$ ipython --no-banner

In [1]: import numpy as np

In [2]: import numpy.linalg as la

In [3]: np.set_printoptions(precision=2, suppress=True, linewidth=100, sign=" ")

In [4]: mat = np.loadtxt("m.csv", delimiter=",")

In [5]: print(mat)
[[ 0.28  0.06 -0.44]
 [ 0.06  0.01 -0.09]
 [-0.44 -0.09  0.71]]

In [6]: left, sigma, Vh = la.svd(mat)

In [7]: print(sigma.round(2) + 0)
[ 1.  0.  0.]

In [8]: print(np.argmax(sigma[:-1] / (sigma[1:] + 1e-6)) + 1)
1

In [9]: Y = left[:, :1] @ np.diag(sigma[:1]) @ Vh[:1]

In [10]: print(round(np.abs(mat - Y).max(), 2))
0.0

In [11]: print(la.matrix_rank(Y))
1

In [12]: print(la.matrix_rank(mat, rtol=0.05))
1

In [13]: r0, v = mat[1], mat[0]

In [14]: print(round(r0 @ v, 2))
0.06

In [15]: pr = (r0 @ v) / (r0 @ r0) * r0

In [16]: print(la.matrix_rank(np.outer(r0, v)))
1

In [17]: print(np.round(np.outer(r0, v), 2) + 0)
[[ 0.02  0.   -0.02]
 [ 0.    0.    0.  ]
 [-0.02  0.    0.04]]

In [18]: print(round(float(la.norm(r0 + v) ** 2 + la.norm(r0 - v) ** 2), 2))
0.58

In [19]: print(pr)
[ 0.28  0.06 -0.44]

In [20]: print([round(float(x), 2) for x in la.svd(mat, compute_uv=False)[:3]])
[1.0, 0.0, 0.0]

In [21]: print(np.round(la.svd(mat, compute_uv=False), 2) + 0)
[ 1.  0.  0.]

In [22]: print(mat - mat[0])
[[ 0.    0.    0.  ]
 [-0.22 -0.04  0.36]
 [-0.72 -0.14  1.16]]

In [23]: print(mat.mean(axis=0))
[-0.04 -0.01  0.06]

In [24]: print(mat.shape)
(3, 3)

In [25]: rk = la.matrix_rank(mat)

In [26]: print(rk)
1

In [27]: N = la.svd(mat)[2][rk:].T

In [28]: print(np.allclose(mat @ N, 0))
True

In [29]: print(la.matrix_rank(mat.T @ mat), la.matrix_rank(mat @ mat.T))
1 1

In [30]: print(N @ N.T)
[[ 0.72 -0.06  0.44]
 [-0.06  0.99  0.09]
 [ 0.44  0.09  0.29]]

In [31]: print(np.round(mat @ N, 2) + 0)
[[ 0.  0.]
 [ 0.  0.]
 [ 0.  0.]]

In [32]: print(N.shape)
(3, 2)

In [33]: A = np.load("test14.npy")

In [34]: print(A)
[[-0.08 -0.99 -0.1 ]
 [ 0.99 -0.07 -0.08]
 [ 0.08 -0.1   0.99]]

In [35]: # columns are unit length and at right angles

In [36]: ang = np.radians(90)

In [37]: r_ = np.eye(3)

In [38]: r_[2, 2] = r_[0, 0] = np.cos(ang)

In [39]: r_[2, 0], r_[0, 2] = -np.sin(ang), np.sin(ang)

In [40]: print(r_.round(2) + 0)
[[ 0.  0.  1.]
 [ 0.  1.  0.]
 [-1.  0.  0.]]

In [41]: Y = A @ r_.T

In [42]: print(np.abs(Y - A).max(axis=0))
[ 1.08  0.    1.07]

In [43]: print(la.pinv(A))
[[-0.08  0.99  0.08]
 [-0.99 -0.07 -0.1 ]
 [-0.1  -0.08  0.99]]

In [44]: print(np.round(A[:, 2] @ A[:, 0], 2))
-0.0

In [45]: print(np.round(A.T @ A, 2) + 0)
[[ 1.  0.  0.]
 [ 0.  1.  0.]
 [ 0.  0.  1.]]

In [46]: print(np.round(A @ A.T, 2) + 0)
[[ 1.  0.  0.]
 [ 0.  1.  0.]
 [ 0.  0.  1.]]

In [47]: print(la.svd(A, compute_uv=False))
[ 1.  1.  1.]
